In [1]: import numpy as np

In [2]: from numpy import linalg as LA

In [3]: np.set_printoptions(precision=1, suppress=True, linewidth=200)

In [4]: feats = np.array([[0.9, 2.0, 1.2, 0.9, 1.1],
   ...:     [1.0, 2.0, 0.9, 1.0, 0.9],
   ...:     [0.9, 2.1, 1.0, 1.0, 1.0],
   ...:     [0.9, 0.0, 0.2, 2.0, 1.0],
   ...:     [1.0, 0.0, 0.2, 1.9, 1.0],
   ...:     [1.0, 0.0, -0.2, 2.0, 1.0],
   ...:     [1.9, 1.0, 0.9, 0.0, -0.1],
   ...:     [1.8, 1.1, 0.9, -0.1, 0.1],
   ...:     [1.9, 0.9, 1.1, 0.1, 0.1]])

In [5]: rng = np.random.default_rng(40407)

In [6]: lab = rng.permutation(5)

In [7]: M2 = feats[:, lab] * rng.choice([-1, 1], 5)

In [8]: print(M2)
[[-0.9  2.   1.1 -1.2 -0.9]
 [-1.   2.   0.9 -0.9 -1. ]
 [-0.9  2.1  1.  -1.  -1. ]
 [-0.9  0.   1.  -0.2 -2. ]
 [-1.   0.   1.  -0.2 -1.9]
 [-1.   0.   1.   0.2 -2. ]
 [-1.9  1.  -0.1 -0.9 -0. ]
 [-1.8  1.1  0.1 -0.9  0.1]
 [-1.9  0.9  0.1 -1.1 -0.1]]

In [9]: left, _, Vh = LA.svd(feats.T @ M2)

In [10]: print(np.round(left @ Vh, 1) + 0)
[[-1.  0.  0.  0.  0.]
 [ 0.  1.  0.  0.  0.]
 [ 0.  0.  0. -1.  0.]
 [ 0.  0.  0.  0. -1.]
 [ 0.  0.  1.  0.  0.]]

In [11]: x0 = np.array([-1, 1, 2, 0, 0])

In [12]: rhs = feats @ x0

In [13]: coef, lr = np.zeros(5), 1 / LA.norm(feats, 2) ** 2

In [14]: for i in range(15):
    ...:     coef -= lr * feats.T @ (feats @ coef - rhs)
    ...:     if i % 5 == 0: print(i, round(LA.norm(feats @ coef - rhs), 1))
    ...: 
0 3.5
5 1.7
10 1.1

In [15]: np.round(LA.cond(feats), 1)
Out[15]: np.float64(36.7)

In [16]: coef
Out[16]: array([-0.4,  1.3,  0.6, -0.3,  0.3])

In [17]: M2 = np.array([[0, 1, 0], [2, 0, 3], [1, 0, 2], [2, 3, 1], [3, 2, 3]])

In [18]: LA.matrix_rank(feats @ M2)
Out[18]: np.int64(3)

In [19]: np.einsum("ij->j", feats)
Out[19]: array([11.3,  9.1,  6.2,  8.8,  6.1])

In [20]: print(np.vstack([feats, M2.T]).shape)
(12, 5)
